>>> import numpy as np
>>> from numpy import linalg as LA
>>> np.set_printoptions(precision=2, suppress=True, linewidth=120, sign=" ")
>>> A = np.loadtxt("out14.csv", delimiter=",")
>>> print(A)
[[ 6.  1.  1.  1.  1.  1.  1.  1.]
 [ 1.  6.  1.  1.  1.  1.  1.  1.]
 [ 1.  1.  6.  1.  1.  1.  1.  1.]
 [ 1.  1.  1.  6.  1.  1.  1.  1.]
 [ 1.  1.  1.  1.  6.  1.  1.  1.]
 [ 1.  1.  1.  1.  1.  6.  1.  1.]
 [ 1.  1.  1.  1.  1.  1.  6.  1.]
 [ 1.  1.  1.  1.  1.  1.  1.  6.]]
>>> u, v = A[5], A[4]
>>> print(u @ u)
43.0
>>> pr = (u @ v) / (u @ u) * u
>>> print(LA.matrix_rank(np.outer(u, v)))
1
>>> print(v - pr)
[ 0.58  0.58  0.58  0.58  5.58 -1.51  0.58  0.58]
>>> print(pr)
[ 0.42  0.42  0.42  0.42  0.42  2.51  0.42  0.42]
>>> print(A @ A)
[[ 43.  18.  18.  18.  18.  18.  18.  18.]
 [ 18.  43.  18.  18.  18.  18.  18.  18.]
 [ 18.  18.  43.  18.  18.  18.  18.  18.]
 [ 18.  18.  18.  43.  18.  18.  18.  18.]
 [ 18.  18.  18.  18.  43.  18.  18.  18.]
 [ 18.  18.  18.  18.  18.  43.  18.  18.]
 [ 18.  18.  18.  18.  18.  18.  43.  18.]
 [ 18.  18.  18.  18.  18.  18.  18.  43.]]
>>> mat = np.load("mat.npy")
>>> print(mat)
[[ 1.    0.5   0.25  0.12  0.06  0.03  0.02  0.01]
 [ 0.5   1.    0.5   0.25  0.12  0.06  0.03  0.02]
 [ 0.25  0.5   1.    0.5   0.25  0.12  0.06  0.03]
 [ 0.12  0.25  0.5   1.    0.5   0.25  0.12  0.06]
 [ 0.06  0.12  0.25  0.5   1.    0.5   0.25  0.12]
 [ 0.03  0.06  0.12  0.25  0.5   1.    0.5   0.25]
 [ 0.02  0.03  0.06  0.12  0.25  0.5   1.    0.5 ]
 [ 0.01  0.02  0.03  0.06  0.12  0.25  0.5   1.  ]]
>>> vals, evecs = LA.eigh(mat)
>>> print(np.round(evecs.T @ evecs, 2) + 0)
[[ 1.  0.  0.  0.  0.  0.  0.  0.]
 [ 0.  1.  0.  0.  0.  0.  0.  0.]
 [ 0.  0.  1.  0.  0.  0.  0.  0.]
 [ 0.  0.  0.  1.  0.  0.  0.  0.]
 [ 0.  0.  0.  0.  1.  0.  0.  0.]
 [ 0.  0.  0.  0.  0.  1.  0.  0.]
 [ 0.  0.  0.  0.  0.  0.  1.  0.]
 [ 0.  0.  0.  0.  0.  0.  0.  1.]]
>>> print(LA.eigvalsh(mat + -2 * np.eye(8)))
[-1.65 -1.62 -1.56 -1.44 -1.22 -0.84 -0.23  0.56]
>>> print(np.abs(evecs[:, -1]).round(6).argmax())
3
>>> print(np.round(evecs.T @ mat @ evecs, 2) + 0)
[[ 0.35  0.    0.    0.    0.    0.    0.    0.  ]
 [ 0.    0.38  0.    0.    0.    0.    0.    0.  ]
 [ 0.    0.    0.44  0.    0.    0.    0.    0.  ]
 [ 0.    0.    0.    0.56  0.    0.    0.    0.  ]
 [ 0.    0.    0.    0.    0.78  0.    0.    0.  ]
 [ 0.    0.    0.    0.    0.    1.16  0.    0.  ]
 [ 0.    0.    0.    0.    0.    0.    1.77  0.  ]
 [ 0.    0.    0.    0.    0.    0.    0.    2.56]]
>>> ang = np.radians(34)
>>> R = np.eye(8)
>>> R[3, 3] = R[7, 7] = np.cos(ang)
>>> R[3, 7], R[7, 3] = -np.sin(ang), np.sin(ang)
>>> print(R)
[[ 1.    0.    0.    0.    0.    0.    0.    0.  ]
 [ 0.    1.    0.    0.    0.    0.    0.    0.  ]
 [ 0.    0.    1.    0.    0.    0.    0.    0.  ]
 [ 0.    0.    0.    0.83  0.    0.    0.   -0.56]
 [ 0.    0.    0.    0.    1.    0.    0.    0.  ]
 [ 0.    0.    0.    0.    0.    1.    0.    0.  ]
 [ 0.    0.    0.    0.    0.    0.    1.    0.  ]
 [ 0.    0.    0.    0.56  0.    0.    0.    0.83]]
>>> other = mat @ R.T
>>> print(np.abs(other - mat).max(axis=0))
[ 0.    0.    0.    0.57  0.    0.    0.    0.55]
>>> print(np.allclose(mat @ mat.T, other @ other.T))
True
>>> print(LA.svd(mat, compute_uv=False), LA.svd(other, compute_uv=False))
[ 2.56  1.77  1.16  0.78  0.56  0.44  0.38  0.35] [ 2.56  1.77  1.16  0.78  0.56  0.44  0.38  0.35]
>>> vals, evecs = LA.eigh(mat)
>>> x0 = np.array([-2, 3, -3, 2, -1, -2, -1, -1])
>>> print(np.abs(mat).sum(axis=1).max(), round(np.abs(vals).max(), 2))
2.8 2.56
>>> print(evecs * np.maximum(vals, 0) @ evecs.T)
[[ 1.    0.5   0.25  0.12  0.06  0.03  0.02  0.01]
 [ 0.5   1.    0.5   0.25  0.12  0.06  0.03  0.02]
 [ 0.25  0.5   1.    0.5   0.25  0.12  0.06  0.03]
 [ 0.12  0.25  0.5   1.    0.5   0.25  0.12  0.06]
 [ 0.06  0.12  0.25  0.5   1.    0.5   0.25  0.12]
 [ 0.03  0.06  0.12  0.25  0.5   1.    0.5   0.25]
 [ 0.02  0.03  0.06  0.12  0.25  0.5   1.    0.5 ]
 [ 0.01  0.02  0.03  0.06  0.12  0.25  0.5   1.  ]]
>>> print(x0 @ mat @ x0)
21.4
>>> cent = np.array([[-2, -3, 1, -3], [-1, 1, -2, 1]])
>>> W0 = np.repeat(cent, 33 // 2, axis=0)
>>> rng = np.random.default_rng(90263)
>>> W0 = W0 + 0.05 * rng.normal(size=W0.shape)
>>> print(W0)
[[-1.99 -2.94  1.04 -3.05]
 [-1.93 -3.03  0.99 -2.92]
 [-1.97 -2.97  0.98 -3.03]
 [-1.92 -3.02  1.   -2.98]
 [-1.99 -2.99  1.08 -3.05]
 [-1.94 -3.05  0.91 -3.02]
 [-2.04 -3.    1.03 -3.03]
 [-1.97 -2.93  1.01 -2.96]
 [-2.03 -3.01  0.97 -2.98]
 [-1.96 -3.08  0.92 -3.04]
 [-2.01 -3.01  0.99 -3.07]
 [-2.01 -2.94  0.99 -3.05]
 [-2.07 -2.87  0.97 -2.91]
 [-2.   -2.93  0.99 -2.97]
 [-1.98 -3.04  1.01 -2.92]
 [-1.98 -2.95  1.05 -2.91]
 [-1.05  0.96 -1.91  0.94]
 [-0.86  0.99 -1.91  1.  ]
 [-1.04  1.02 -1.99  0.96]
 [-1.01  1.03 -2.08  0.93]
 [-1.06  0.9  -2.02  1.  ]
 [-1.02  1.   -2.04  1.04]
 [-0.98  0.99 -2.    0.99]
 [-1.05  1.01 -1.99  0.91]
 [-1.08  0.93 -2.02  1.06]
 [-0.98  1.06 -2.02  1.04]
 [-0.99  1.03 -1.98  1.04]
 [-0.96  0.95 -2.02  0.91]
 [-0.96  0.97 -2.03  0.99]
 [-1.01  0.94 -2.    0.93]
 [-1.11  1.04 -1.96  0.99]
 [-1.02  1.04 -2.02  1.  ]]
>>> idx = rng.permutation(4)
>>> other = W0[:, idx] * rng.choice([-1, 1], 4)
>>> print(other)
[[ 3.05  1.04 -2.94 -1.99]
 [ 2.92  0.99 -3.03 -1.93]
 [ 3.03  0.98 -2.97 -1.97]
 [ 2.98  1.   -3.02 -1.92]
 [ 3.05  1.08 -2.99 -1.99]
 [ 3.02  0.91 -3.05 -1.94]
 [ 3.03  1.03 -3.   -2.04]
 [ 2.96  1.01 -2.93 -1.97]
 [ 2.98  0.97 -3.01 -2.03]
 [ 3.04  0.92 -3.08 -1.96]
 [ 3.07  0.99 -3.01 -2.01]
 [ 3.05  0.99 -2.94 -2.01]
 [ 2.91  0.97 -2.87 -2.07]
 [ 2.97  0.99 -2.93 -2.  ]
 [ 2.92  1.01 -3.04 -1.98]
 [ 2.91  1.05 -2.95 -1.98]
 [-0.94 -1.91  0.96 -1.05]
 [-1.   -1.91  0.99 -0.86]
 [-0.96 -1.99  1.02 -1.04]
 [-0.93 -2.08  1.03 -1.01]
 [-1.   -2.02  0.9  -1.06]
 [-1.04 -2.04  1.   -1.02]
 [-0.99 -2.    0.99 -0.98]
 [-0.91 -1.99  1.01 -1.05]
 [-1.06 -2.02  0.93 -1.08]
 [-1.04 -2.02  1.06 -0.98]
 [-1.04 -1.98  1.03 -0.99]
 [-0.91 -2.02  0.95 -0.96]
 [-0.99 -2.03  0.97 -0.96]
 [-0.93 -2.    0.94 -1.01]
 [-0.99 -1.96  1.04 -1.11]
 [-1.   -2.02  1.04 -1.02]]
>>> left, _, Vt = LA.svd(W0.T @ other)
>>> print(idx)
[ 3  2  1  0]
>>> print(np.round(LA.lstsq(W0, other)[0], 2) + 0)
[[ 0.  0.  0.  1.]
 [ 0.  0.  1.  0.]
 [ 0.  1.  0.  0.]
 [-1.  0.  0.  0.]]
>>> print(np.round(left @ Vt, 2) + 0)
[[ 0.  0.  0.  1.]
 [ 0.  0.  1.  0.]
 [ 0.  1.  0.  0.]
 [-1.  0.  0.  0.]]
